In [1]: import numpy as np

In [2]: np.set_printoptions(suppress=True, linewidth=160)

In [3]: feats = np.loadtxt("a.csv", delimiter=",")

In [4]: feats
Out[4]: 
array([[ 21.,  12., -35., -20.],
       [ 18.,  27., -30., -45.],
       [-35., -20.,  28.,  16.],
       [-30., -45.,  24.,  36.]])

In [5]: rng = np.random.default_rng(8778)

In [6]: B = feats + rng.integers(-2, 3, (4, 1)) @ rng.integers(-2, 3, (1, 4))

In [7]: print(B)
[[ 23.  14. -39. -16.]
 [ 18.  27. -30. -45.]
 [-33. -18.  24.  20.]
 [-29. -44.  22.  38.]]

In [8]: B - feats
Out[8]: 
array([[ 2.,  2., -4.,  4.],
       [ 0.,  0.,  0.,  0.],
       [ 2.,  2., -4.,  4.],
       [ 1.,  1., -2.,  2.]])

In [9]: Q = feats.astype(float).copy()

In [10]: for j in range(4):
    ...:     Q[:, j] -= Q[:, :j] @ (Q[:, :j].T @ Q[:, j])
    ...:     Q[:, j] /= np.linalg.norm(Q[:, j])
    ...: 

In [11]: np.round(Q.T @ feats, 2) + 0
Out[11]: 
array([[ 53.76,  51.86, -55.34, -53.39],
       [  0.  ,  24.67,   0.  , -25.39],
       [  0.  ,   0.  ,  20.55,  19.83],
       [  0.  ,   0.  ,   0.  ,   9.43]])

In [12]: np.round(Q.T @ Q, 2) + 0
Out[12]: 
array([[1., 0., 0., 0.],
       [0., 1., 0., 0.],
       [0., 0., 1., 0.],
       [0., 0., 0., 1.]])

In [13]: Q.round(2)
Out[13]: 
array([[ 0.39, -0.33, -0.65,  0.56],
       [ 0.33,  0.39, -0.56, -0.65],
       [-0.65,  0.56, -0.39,  0.33],
       [-0.56, -0.65, -0.33, -0.39]])

In [14]: lab = rng.permutation(4)

In [15]: print(lab)
[2 0 1 3]

In [16]: B = Q[lab][:, lab]

In [17]: round(float(np.trace(B)), 2)
Out[17]: -0.0

In [18]: np.round(np.diag(B), 2)
Out[18]: array([-0.39,  0.39,  0.39, -0.39])

In [19]: np.allclose(B, Q)
Out[19]: False

In [20]: np.einsum("ii->", feats)
Out[20]: np.float64(112.0)

In [21]: round(np.linalg.eigvals(feats).sum().real, 2)
Out[21]: np.float64(112.0)
